% python3 -q
>>> import numpy as np
>>> np.set_printoptions(precision=2, suppress=True, linewidth=160, legacy="1.25")
>>> data = np.loadtxt("out3.csv", delimiter=",")
>>> data
array([[122.,  -2.,   0.,   1.,   1.,  -1.,  -2.,   1.,  -1.,   2.,  -2.,  -2.,   1.,   0.,   0.,   1.],
       [  0.,  78.,   0.,   1.,  -1.,  -2.,  -1.,   1.,   1.,   1.,   0.,   1.,  -1.,   0.,   2.,   0.],
       [ -1.,   0.,  -2.,   0.,   0.,  -2.,  -1.,   2.,   0.,   0.,   2.,   1.,  -2.,   1.,  -2.,   0.],
       [ -2.,   0.,  -1.,  18.,  -1.,  -2.,   1.,  -2.,   2.,   2.,  -2.,   1.,  -1.,   0.,  -1.,   0.],
       [  1.,   1.,  -1.,  -1.,  78.,  -2.,  -2.,   2.,  -2.,   0.,  -2.,   1.,   2.,   0.,   1.,   2.],
       [  0.,   2.,   1.,  -1.,  -2., 160.,  -1.,  -1.,   1.,   2.,   0.,  -1.,   2.,   1.,   2.,   1.],
       [ -2.,  -2.,   1.,   0.,   1.,   2.,  98.,   0.,  -1.,   0.,  -2.,  -2.,  -1.,   1.,   0.,  -2.],
       [ -2.,   0.,   1.,   0.,   2.,  -2.,  -1.,  98.,   0.,   2.,  -2.,  -2.,  -1.,  -1.,   1.,   1.],
       [  1.,  -2.,  -2.,  -2.,   2.,   0.,  -1.,   0.,  99.,   1.,   0.,   1.,   1.,   1.,  -1.,   1.],
       [  1.,   1.,   1.,   1.,   0.,  -2.,   2.,  -2.,   2., 141.,  -2.,   0.,   1.,  -1.,   1.,  -1.],
       [  1.,   2.,  -2.,  -2.,  -1.,   1.,   0.,  -1.,   2.,   2.,  79.,  -1.,  -2.,   2.,   2.,  -1.],
       [ -1.,  -2.,   2.,   1.,   2.,  -1.,   1.,   0.,  -2.,  -2.,   0., 122.,   1.,   0.,   2.,   1.],
       [  0.,  -1.,  -2.,  -2.,  -2.,   0.,  -2.,  -2.,   1.,  -2.,  -2.,   0.,  62.,   0.,  -2.,  -2.],
       [ -2.,   0.,   0.,   0.,  -2.,   1.,   0.,  -1.,   1.,   2.,   2.,   0.,  -1., 122.,  -1.,   0.],
       [  2.,   0.,   2.,  -1.,   1.,  -1.,   2.,   1.,   1.,  -2.,   0.,   0.,   2.,   2., 142.,  -1.],
       [  1.,   0.,   1.,  -1.,   0.,   2.,   2.,  -2.,   0.,  -1.,   0.,   1.,  -1.,  -1.,   0., 180.]])
>>> np.allclose(data, data.T)
False
>>> np.sort(np.abs(np.linalg.eigvals(data)))
array([  2.  ,  17.89,  61.94,  77.27,  77.27,  80.64,  97.33,  98.03,  99.86, 120.08, 122.99, 122.99, 141.48, 141.48, 159.68, 180.09])
>>> np.trace(data)
1597.0
>>> M2 = data[0, 0] * data[1:] - np.outer(data[1:, 0], data[0])
>>> M2
array([[    0.,  9516.,     0.,   122.,  -122.,  -244.,  -122.,   122.,   122.,   122.,     0.,   122.,  -122.,     0.,   244.,     0.],
       [    0.,    -2.,  -244.,     1.,     1.,  -245.,  -124.,   245.,    -1.,     2.,   242.,   120.,  -243.,   122.,  -244.,     1.],
       [    0.,    -4.,  -122.,  2198.,  -120.,  -246.,   118.,  -242.,   242.,   248.,  -248.,   118.,  -120.,     0.,  -122.,     2.],
       [    0.,   124.,  -122.,  -123.,  9515.,  -243.,  -242.,   243.,  -243.,    -2.,  -242.,   124.,   243.,     0.,   122.,   243.],
       [    0.,   244.,   122.,  -122.,  -244., 19520.,  -122.,  -122.,   122.,   244.,     0.,  -122.,   244.,   122.,   244.,   122.],
       [    0.,  -248.,   122.,     2.,   124.,   242., 11952.,     2.,  -124.,     4.,  -248.,  -248.,  -120.,   122.,     0.,  -242.],
       [    0.,    -4.,   122.,     2.,   246.,  -246.,  -126., 11958.,    -2.,   248.,  -248.,  -248.,  -120.,  -122.,   122.,   124.],
       [    0.,  -242.,  -244.,  -245.,   243.,     1.,  -120.,    -1., 12079.,   120.,     2.,   124.,   121.,   122.,  -122.,   121.],
       [    0.,   124.,   122.,   121.,    -1.,  -243.,   246.,  -245.,   245., 17200.,  -242.,     2.,   121.,  -122.,   122.,  -123.],
       [    0.,   246.,  -244.,  -245.,  -123.,   123.,     2.,  -123.,   245.,   242.,  9640.,  -120.,  -245.,   244.,   244.,  -123.],
       [    0.,  -246.,   244.,   123.,   245.,  -123.,   120.,     1.,  -245.,  -242.,    -2., 14882.,   123.,     0.,   244.,   123.],
       [    0.,  -122.,  -244.,  -244.,  -244.,     0.,  -244.,  -244.,   122.,  -244.,  -244.,     0.,  7564.,     0.,  -244.,  -244.],
       [    0.,    -4.,     0.,     2.,  -242.,   120.,    -4.,  -120.,   120.,   248.,   240.,    -4.,  -120., 14884.,  -122.,     2.],
       [    0.,     4.,   244.,  -124.,   120.,  -120.,   248.,   120.,   124.,  -248.,     4.,     4.,   242.,   244., 17324.,  -124.],
       [    0.,     2.,   122.,  -123.,    -1.,   245.,   246.,  -245.,     1.,  -124.,     2.,   124.,  -123.,  -122.,     0., 21959.]])
>>> np.linalg.matrix_rank(M2), np.linalg.matrix_rank(data)
(15, 16)
>>> data[:, 0] / data[0, 0]
array([ 1.  ,  0.  , -0.01, -0.02,  0.01,  0.  , -0.02, -0.02,  0.01,  0.01,  0.01, -0.01,  0.  , -0.02,  0.02,  0.01])
>>> np.flatnonzero(~M2.round(6).any(axis=1))
array([], dtype=int64)
